$ python3 -q
>>> import numpy as np
>>> np.set_printoptions(precision=2, suppress=True, linewidth=140)
>>> W0 = np.load("mat.npy")
>>> print(W0)
[[ 1. -2.  0.]
 [-2.  3. -2.]
 [ 0. -2.  2.]]
>>> ev, evecs = np.linalg.eigh(W0)
>>> x = np.array([9, 1, 3])
>>> print(x @ W0 @ x)
54.0
>>> print(np.abs(W0).sum(axis=1).max(), np.round(np.abs(ev).max(), 2))
7.0 5.2
>>> print(evecs * np.abs(ev) @ evecs.T)
[[ 1.69 -1.4   0.44]
 [-1.4   3.53 -1.62]
 [ 0.44 -1.62  2.28]]
>>> Uu, sig, VT = np.linalg.svd(W0, full_matrices=False)
>>> print(round(np.sqrt((sig ** 2).sum()), 2), np.round(np.linalg.norm(W0), 2))
5.48 5.48
>>> print(np.round(Uu.T @ Uu, 2) + 0)
[[1. 0. 0.]
 [0. 1. 0.]
 [0. 0. 1.]]
>>> print(sig)
[5.2  1.55 0.75]
>>> print(np.abs(Uu[:, 0]).round(6).argmax())
1
>>> print(np.round(VT @ VT.T, 2) + 0)
[[1. 0. 0.]
 [0. 1. 0.]
 [0. 0. 1.]]
>>> print(np.abs(VT[0]))
[0.37 0.79 0.49]
>>> print(sig / sig[0])
[1.   0.3  0.14]
>>> print((sig > 1e-8).sum())
3
>>> print(Uu.shape, sig.shape, VT.shape)
(3, 3) (3,) (3, 3)
>>> K = np.loadtxt("dump.csv", delimiter=",")
>>> print(K)
[[0. 2. 4. 2.]
 [2. 0. 3. 1.]
 [4. 3. 0. 2.]
 [2. 1. 2. 4.]]
>>> print(round(float(np.linalg.eigvalsh(K).min()), 2))
-4.19
>>> print(np.all(np.linalg.eigvalsh(K) > 0))
False
>>> M2 = np.array([[0, 2, 1, 2], [0, 1, 1, 2], [2, 2, 2, 0], [1, 2, 0, 2]])
>>> feats = np.tril(M2)
>>> print(feats)
[[0 0 0 0]
 [0 1 0 0]
 [2 2 2 0]
 [1 2 0 2]]
>>> rng = np.random.default_rng(62)
>>> idx = rng.permutation(4)
>>> print(idx)
[0 3 1 2]
>>> M2 = feats[idx][:, idx]
>>> print(np.allclose(M2, feats))
False
>>> u = np.array([3, 5, 3])
>>> print(np.polyval(u, K[2]))
[71. 45.  3. 25.]
>>> print(np.convolve(K[2], u))
[12. 29. 27. 15. 10.  6.]
>>> print(np.cross(K[2, :3], K[1, :3]))
[  9. -12.  -6.]
>>> print(feats[1] @ feats[3])
2
>>> print(np.linalg.norm(feats, axis=1).argmax())
2
>>> print(np.round(np.linalg.norm(feats, "nuc"), 2))
6.92
>>> print(np.round(np.linalg.norm(feats[1] - feats[3]), 2))
2.45
>>> print(np.linalg.norm(feats, axis=1))
[0.   1.   3.46 3.  ]
>>> ang = np.radians(90)
>>> r_ = np.eye(4)
>>> r_[0, 0] = r_[3, 3] = np.cos(ang)
>>> r_[0, 3], r_[3, 0] = -np.sin(ang), np.sin(ang)
>>> print(r_.round(2) + 0)
[[ 0.  0.  0. -1.]
 [ 0.  1.  0.  0.]
 [ 0.  0.  1.  0.]
 [ 1.  0.  0.  0.]]
>>> M2 = feats @ r_.T
>>> print(np.allclose(feats @ feats.T, M2 @ M2.T))
True
>>> print(np.allclose(np.linalg.norm(feats, axis=1), np.linalg.norm(M2, axis=1)))
True
